% ipython --no-banner

In [1]: import numpy as np

In [2]: np.set_printoptions(suppress=True, linewidth=100)

In [3]: arr = np.loadtxt("block19.csv", delimiter=",")

In [4]: arr
Out[4]: 
array([[  8.,   7.,   2.,   3.,  -7.,  -2.,  -3.,   5.,  -4.],
       [  9.,  16.,  -5.,   1.,  -2.,  -8., -11.,   4.,   2.],
       [  1.,  14.,  -7.,   5.,   5.,  -3., -11.,   3.,   1.],
       [ -6.,  19., -12.,   8.,   2.,  -4., -15.,   8.,   7.],
       [  2.,  13., -11.,  14.,   8.,  -1., -24.,  14.,   2.],
       [ 11.,  15., -20.,  18.,  15.,   4., -18.,  10.,   3.],
       [  2.,   8., -26.,  24.,  20.,  -3., -11.,   8.,   7.],
       [  0.,  17., -27.,  31.,  17.,  -7., -19.,  12.,  10.],
       [ -9.,  17., -21.,  29.,  22.,  -6., -24.,  16.,  19.],
       [ -5.,  24., -17.,  32.,  31.,   3., -17.,  18.,  10.],
       [-11.,  30., -15.,  31.,  26.,  -4., -16.,  16.,  17.],
       [ -8.,  22., -23.,  39.,  19.,  -4., -13.,  23.,  13.],
       [ -4.,  25., -16.,  33.,  27., -13.,  -4.,  28.,  14.],
       [-12.,  18., -17.,  36.,  25.,  -5., -11.,  23.,  23.],
       [-16.,  25., -19.,  38.,  29.,  -1., -20.,  19.,  25.],
       [ -9.,  19., -22.,  35.,  22.,   5., -18.,  24.,  19.],
       [ -9.,  12., -17.,  39.,  22.,   4., -12.,  22.,  12.],
       [-18.,  14., -22.,  40.,  17.,  12., -18.,  14.,   7.],
       [-22.,   5., -23.,  46.,  20.,   6., -25.,  15.,  11.],
       [-19.,   3., -24.,  54.,  26.,   5., -18.,   6.,   5.],
       [-23.,   3., -16.,  49.,  27.,   5., -10.,   7.,  10.],
       [-18.,   9.,  -7.,  50.,  30.,   7.,  -6.,   1.,   3.],
       [-22.,   5., -11.,  48.,  21.,  14.,  -6.,  -1.,   6.],
       [-25.,  14., -12.,  48.,  19.,  18.,  -1.,  -7.,   0.],
       [-21.,  12.,  -9.,  47.,  21.,  24.,  -6.,  -7.,  -3.],
       [-25.,  13.,  -9.,  38.,  23.,  28.,  -5.,  -3., -11.],
       [-21.,  12., -15.,  31.,  21.,  29., -10., -12.,  -3.],
       [-25.,  12., -13.,  30.,  18.,  31.,  -2.,  -5.,  -2.],
       [-32.,  12., -16.,  30.,  12.,  27., -10., -13., -10.],
       [-34.,   5.,  -7.,  32.,  14.,  18., -14., -18., -19.]])

In [5]: q, vecs = np.linalg.qr(arr[:, :2])[0], np.linalg.qr(arr[:, 2:])[0]

In [6]: sv = np.linalg.svd(q.T @ vecs, compute_uv=False)

In [7]: sv.round(2)
Out[7]: array([0.96, 0.82])
